$ python -q
>>> import numpy as np
>>> from numpy import linalg as LA
>>> np.set_printoptions(precision=2, suppress=True, linewidth=120, floatmode="fixed")
>>> rnd = lambda a: np.round(a, 2) + 0
>>> W0 = np.load("w.npy")
>>> rnd(W0)
array([[  0.00,  11.99, -20.04,   4.00],
       [  0.02,  14.03, -31.02,  -2.97],
       [  0.01,  12.03, -29.97,  -6.04],
       [ -0.05,  18.01, -32.99,   2.99],
       [  0.00,   7.99, -25.98, -10.00]])
>>> Uu, s, Vt = LA.svd(W0)
>>> rnd(s)
array([69.99, 13.09,  0.05,  0.04])
>>> np.argmax(s[:-1] / (s[1:] + 1e-6)) + 1
np.int64(2)
>>> other = Uu[:, :2] @ np.diag(s[:2]) @ Vt[:2]
>>> rnd(LA.norm(W0 - other, 2)), rnd(s[2])
(np.float64(0.05), np.float64(0.05))
>>> LA.matrix_rank(W0, rtol=0.05)
np.int64(2)
>>> rnd(other)
array([[ -0.02,  12.01, -20.03,   3.99],
       [  0.00,  14.04, -31.01,  -2.98],
       [  0.00,  12.00, -29.99,  -6.02],
       [ -0.02,  18.00, -33.00,   3.00],
       [  0.01,   8.01, -25.97, -10.01]])
>>> x0 = np.array([-3, -4, 4, -4])
>>> h1 = np.maximum(other @ x0, 0)
>>> other.T @ h1
array([0.00, 0.00, 0.00, 0.00])
>>> np.flatnonzero(h1 > 1e-9)
array([], dtype=int64)
>>> h1
array([0.00, 0.00, 0.00, 0.00, 0.00])
>>> np.maximum(other @ (3 * x0), 0)
array([0.00, 0.00, 0.00, 0.00, 0.00])
>>> th = np.radians(90)
>>> Rm = np.eye(4)
>>> Rm[2, 2] = Rm[0, 0] = np.cos(th)
>>> Rm[2, 0], Rm[0, 2] = -np.sin(th), np.sin(th)
>>> rnd(Rm)
array([[ 0.00,  0.00,  1.00,  0.00],
       [ 0.00,  1.00,  0.00,  0.00],
       [-1.00,  0.00,  0.00,  0.00],
       [ 0.00,  0.00,  0.00,  1.00]])
>>> other = W0 @ Rm.T
>>> rnd(LA.det(Rm)), np.trace(Rm)
(np.float64(1.0), np.float64(2.0))
>>> rnd(other)
array([[-20.04,  11.99,   0.00,   4.00],
       [-31.02,  14.03,  -0.02,  -2.97],
       [-29.97,  12.03,  -0.01,  -6.04],
       [-32.99,  18.01,   0.05,   2.99],
       [-25.98,   7.99,   0.00, -10.00]])
>>> rnd(LA.svd(W0, compute_uv=False)), rnd(LA.svd(other, compute_uv=False))
(array([69.99, 13.09,  0.05,  0.04]), array([69.99, 13.09,  0.05,  0.04]))
>>> rnd(np.abs(other - W0).max(axis=0))
array([32.95,  0.00, 33.04,  0.00])
>>> np.unravel_index(np.abs(other).argmax(), other.shape)
(np.int64(3), np.int64(0))
>>> rnd(LA.svd(other, compute_uv=False))
array([69.99, 13.09,  0.05,  0.04])
>>> rnd(other.sum(axis=0))
array([-140.00,   64.05,    0.02,  -12.01])
>>> rnd(np.diff(other, axis=0))
array([[-10.98,   2.04,  -0.02,  -6.98],
       [  1.04,  -2.00,   0.01,  -3.06],
       [ -3.02,   5.98,   0.05,   9.03],
       [  7.01, -10.02,  -0.05, -12.99]])
>>> rnd(other.mean(axis=0))
array([-28.00,  12.81,   0.00,  -2.40])
>>> rnd(LA.norm(other))
np.float64(71.2)
>>> m1 = np.loadtxt("m.csv", delimiter=",")
>>> m1
array([[ 0.00,  1.00,  2.00, -2.00],
       [ 1.00,  0.00,  1.00,  2.00],
       [ 2.00,  1.00,  0.00,  1.00],
       [-2.00,  2.00,  1.00,  0.00]])
>>> ev, V = LA.eig(m1)
>>> rnd(np.sort(LA.eigvals(LA.inv(m1))))
array([-0.77, -0.26,  0.35,  0.43])
>>> rnd(np.sort(LA.eigvals(m1 @ m1)))
array([ 1.70,  5.30,  8.15, 14.85])
>>> K = np.loadtxt("arr.csv", delimiter=",")
>>> K
array([[ 3.43,  3.49, -1.02],
       [-3.32, -3.36, -1.64],
       [-4.82, -0.21,  1.31],
       [ 2.75,  4.17,  0.27],
       [ 1.09, -0.31,  4.87],
       [-4.53,  2.04,  0.54],
       [-1.08, -4.79, -0.94],
       [ 0.08, -0.40, -4.98],
       [-2.74, -1.80,  3.78],
       [-4.57,  1.88,  0.77],
       [-1.02,  1.73, -4.58],
       [ 4.35,  0.99,  2.26],
       [-0.45, -4.92,  0.73],
       [-0.44, -0.93,  4.89],
       [-3.55, -3.44,  0.75],
       [-0.11, -3.90, -3.12]])
>>> np.abs(K).max()
np.float64(4.98)
>>> LA.rank(K)
Traceback (most recent call last):
  File "<python-input-43>", line 1, in <module>
    LA.rank(K)
    ^^^^^^^
AttributeError: module 'numpy.linalg' has no attribute 'rank'
>>> gram = np.cov(K, rowvar=False)
>>> rnd(K.std(axis=0))
array([2.78, 2.80, 2.85])
>>> rnd(LA.eigvalsh(gram)[::-1])
array([10.72,  8.67,  5.88])
>>> rnd(np.corrcoef(K[:, 1], K[:, 0])[0, 1])
np.float64(0.29)
>>> proj = K @ LA.solve(K.T @ K, K.T)
>>> rnd(LA.eigvalsh(proj))
array([0.00, 0.00, 0.00, 0.00, 0.00, 0.00, 0.00, 0.00, 0.00, 0.00, 0.00, 0.00, 0.00, 1.00, 1.00, 1.00])
>>> Ac = K - K.mean(axis=0)
>>> V = LA.svd(Ac)[2][:2]
>>> other = Ac - Ac @ V.T @ V
>>> rnd(other.std(axis=0))
array([1.67, 1.65, 0.09])
>>> rnd(np.cov(Ac @ V.T, rowvar=False))
array([[10.72,  0.00],
       [ 0.00,  8.67]])
>>> Ac = K - K.mean(axis=1)
Traceback (most recent call last):
  File "<python-input-55>", line 1, in <module>
    Ac = K - K.mean(axis=1)
         ~~^~~~~~~~~~~~~~~~
ValueError: operands could not be broadcast together with shapes (16,3) (16,) 
>>> Ac = K - K.mean(axis=0)
>>> Uu, s, Vt = LA.svd(Ac, full_matrices=False)
>>> rnd(np.abs(Vt[-1]))
array([0.71, 0.70, 0.04])
>>> rnd(s)
array([12.68, 11.40,  9.39])
>>> r0 = np.array([0, 0, -1])
>>> mat = r0[np.abs(np.subtract.outer(np.arange(3), np.arange(3)))]
>>> mat
array([[ 0,  0, -1],
       [ 0,  0,  0],
       [-1,  0,  0]])
>>> ev, V = LA.eigh(mat)
>>> (ev > 1e-8).sum(), (ev < -1e-8).sum()
(np.int64(1), np.int64(1))
>>> ev
array([-1.00,  0.00,  1.00])
>>> np.unique(ev.round(6) + 0, return_counts=True)[1]
array([1, 1, 1])
>>> rnd(LA.eigvalsh(mat @ mat))
array([0.00, 1.00, 1.00])
>>> rnd(V @ np.diag(ev) @ V.T)
array([[ 0.00,  0.00, -1.00],
       [ 0.00,  0.00,  0.00],
       [-1.00,  0.00,  0.00]])
>>> rnd(LA.eigvalsh(mat + -2 * np.eye(3)))
array([-3.00, -2.00, -1.00])
>>> rnd(np.abs(V[:, -1]))
array([0.71, 0.00, 0.71])
>>> np.abs(V[:, -1]).round(6).argmax()
np.int64(0)
>>> rnd(LA.svd(mat, compute_uv=False))
array([1.00, 1.00, 0.00])
>>> rnd(V.T @ mat @ V)
array([[-1.00,  0.00,  0.00],
       [ 0.00,  0.00,  0.00],
       [ 0.00,  0.00,  1.00]])
>>> rnd(LA.norm(mat, 2) / LA.norm(mat))
np.float64(0.71)
>>> np.argsort(-LA.norm(mat, axis=0).round(6), kind="stable")[:3]
array([0, 2, 1])
>>> LA.cond(mat) > 100
np.True_
>>> [round(float(x), 2) for x in LA.svd(mat, compute_uv=False)[:3]]
[1.0, 1.0, 0.0]
>>> F = np.array([[0, 4, -5, 0, 5],
...     [0, 0, 0, 0, 0],
...     [0, 0, 0, 0, -3],
...     [0, 0, 0, 1, 0],
...     [0, -3, -5, 0, -4]])
>>> F
array([[ 0,  4, -5,  0,  5],
       [ 0,  0,  0,  0,  0],
       [ 0,  0,  0,  0, -3],
       [ 0,  0,  0,  1,  0],
       [ 0, -3, -5,  0, -4]])
>>> np.kron(np.eye(2, dtype=int), F)
array([[ 0,  4, -5,  0,  5,  0,  0,  0,  0,  0],
       [ 0,  0,  0,  0,  0,  0,  0,  0,  0,  0],
       [ 0,  0,  0,  0, -3,  0,  0,  0,  0,  0],
       [ 0,  0,  0,  1,  0,  0,  0,  0,  0,  0],
       [ 0, -3, -5,  0, -4,  0,  0,  0,  0,  0],
       [ 0,  0,  0,  0,  0,  0,  4, -5,  0,  5],
       [ 0,  0,  0,  0,  0,  0,  0,  0,  0,  0],
       [ 0,  0,  0,  0,  0,  0,  0,  0,  0, -3],
       [ 0,  0,  0,  0,  0,  0,  0,  0,  1,  0],
       [ 0,  0,  0,  0,  0,  0, -3, -5,  0, -4]])
>>> np.einsum("ii->", F)
np.int64(-3)
>>> rnd(np.poly(F))
array([  1.00,   3.00, -19.00,  15.00,   0.00,   0.00])
>>> rnd(LA.det(2 * F)), rnd(LA.det(F))
(np.float64(0.0), np.float64(0.0))
>>> data = np.loadtxt("x.csv", delimiter=",")
>>> rnd(data)
array([[ 0.08, -0.06,  0.27],
       [-0.06,  1.00,  0.02],
       [ 0.27,  0.02,  0.92]])
>>> rnd(LA.det(2 * data)), rnd(LA.det(data))
(np.float64(0.0), np.float64(0.0))
>>> rnd(LA.det(data.T))
np.float64(0.0)
>>> rnd(np.kron(np.eye(2, dtype=int), data))
array([[ 0.08, -0.06,  0.27,  0.00,  0.00,  0.00],
       [-0.06,  1.00,  0.02,  0.00,  0.00,  0.00],
       [ 0.27,  0.02,  0.92,  0.00,  0.00,  0.00],
       [ 0.00,  0.00,  0.00,  0.08, -0.06,  0.27],
       [ 0.00,  0.00,  0.00, -0.06,  1.00,  0.02],
       [ 0.00,  0.00,  0.00,  0.27,  0.02,  0.92]])
>>> rnd(np.einsum("ii->", data))
np.float64(2.0)
>>> rnd(np.poly(data))
array([ 1.00, -2.00,  1.00,  0.00])
>>> E = np.loadtxt("layer4.csv", delimiter=",")
>>> E
array([[ 0.20,  1.00,  0.40, -0.30,  1.50],
       [-0.35,  0.46,  0.01,  0.44,  0.76],
       [ 0.30, -0.60,  0.00, -0.70,  0.70],
       [-0.10,  0.70,  0.00,  0.40,  0.70]])
>>> rnd(E.sum(axis=1))
array([ 2.80,  1.32, -0.30,  1.70])
>>> np.unravel_index(np.abs(E).argmax(), E.shape)
(np.int64(0), np.int64(4))
>>> rnd(E.mean(axis=0))
array([ 0.01,  0.39,  0.10, -0.04,  0.92])
>>> LA.rank(E)
Traceback (most recent call last):
  File "<python-input-96>", line 1, in <module>
    LA.rank(E)
    ^^^^^^^
AttributeError: module 'numpy.linalg' has no attribute 'rank'
>>> rnd(E - E[0])
array([[ 0.00,  0.00,  0.00,  0.00,  0.00],
       [-0.55, -0.54, -0.39,  0.74, -0.74],
       [ 0.10, -1.60, -0.40, -0.40, -0.80],
       [-0.30, -0.30, -0.40,  0.70, -0.80]])
>>> rnd(LA.svd(E, compute_uv=False))
array([2.27, 1.33, 0.54, 0.15])
>>> np.zeros(4, 5)
Traceback (most recent call last):
  File "<python-input-99>", line 1, in <module>
    np.zeros(4, 5)
    ~~~~~~~~^^^^^^
TypeError: Cannot interpret '5' as a data type
>>> rnd(LA.norm(E))
np.float64(2.69)
>>> rnd(E.sum(axis=0))
array([ 0.05,  1.56,  0.41, -0.16,  3.66])
>>> blk = np.stack([E, 3 * E, E[::-1]])
>>> blk.shape
(3, 4, 5)
>>> (blk @ E.T).shape
(3, 4, 4)
>>> def softmax(z):
...     e = np.exp(z - z.max(axis=-1, keepdims=True))
...     return e / e.sum(axis=-1, keepdims=True)
... 
>>> rnd(softmax(E[1]))
array([0.10, 0.23, 0.14, 0.22, 0.31])
>>> rnd(softmax(E).sum(axis=1))
array([1.00, 1.00, 1.00, 1.00])
>>> att = E @ E.T / np.sqrt(5)
>>> rnd(softmax(att + np.triu(np.full(att.shape, -np.inf), 1)))
array([[1.00, 0.00, 0.00, 0.00],
       [0.53, 0.47, 0.00, 0.00],
       [0.33, 0.22, 0.45, 0.00],
       [0.33, 0.26, 0.14, 0.27]])
>>> rnd(softmax(att)[1] @ E)
array([-0.01,  0.53,  0.13,  0.02,  0.96])
>>> [round(float(x), 2) for x in LA.svd(F, compute_uv=False)[:3]]
[8.6, 6.93, 1.76]
>>> LA.cond(F) > 100
np.True_
>>> LA.matrix_rank(F, rtol=0.1)
np.int64(4)
>>> J = np.load("data.npy")
>>> J
array([[ 1.55, -2.66,  0.32],
       [ 5.58,  0.05, -3.00],
       [ 3.77, -2.38,  0.18],
       [ 7.52,  2.09, -2.69],
       [ 2.92, -3.67,  1.71],
       [ 3.50, -3.51, -0.81],
       [ 0.23, -0.33, -2.30],
       [ 3.66, -4.26,  2.69],
       [-1.70, -1.68, -2.26],
       [ 5.87,  1.50, -1.42],
       [-1.23, -2.32, -1.13],
       [ 4.94,  2.37, -2.98],
       [ 5.32,  0.27, -2.54],
       [ 4.65,  1.25, -3.54],
       [-0.56, -2.17,  1.52],
       [ 4.98,  0.19, -3.63],
       [ 2.97, -5.06, -0.82],
       [ 3.39, -5.93,  2.23],
       [ 5.10,  0.22, -2.08],
       [ 1.33, -4.98,  1.99],
       [ 2.68,  0.29, -5.63],
       [-0.45, -3.25, -1.14]])
>>> x0 = np.array([5, 2, 2])
>>> target = J @ x0
>>> rnd(LA.lstsq(J, target)[0])
array([5.00, 2.00, 2.00])
>>> try:
...     LA.solve(J, target)
... except LA.LinAlgError as e:
...     print(e)
... 
Last 2 dimensions of the array must be square
>>> rng = np.random.default_rng(56632)
>>> target = target + 0.02 * rng.normal(size=22)
>>> rnd(target)
array([  3.06,  21.96,  14.46,  36.44,  10.68,   8.84,  -4.07,  15.14, -16.39,  29.50, -13.06,  23.48,  22.06,  18.67,
        -4.11,  18.01,   3.08,   9.59,  21.80,   0.67,   2.74, -11.01])
>>> c, *_ = LA.lstsq(J, target)
>>> c.round()
array([5.00, 2.00, 2.00])
>>> rnd(LA.norm(target - J @ c))
np.float64(0.09)
>>> [round(float(LA.norm(LA.solve(J.T @ J + lam * np.eye(3), J.T @ target))), 2) for lam in (0, 1, 10, 100)]
[5.74, 5.68, 5.17, 3.3]
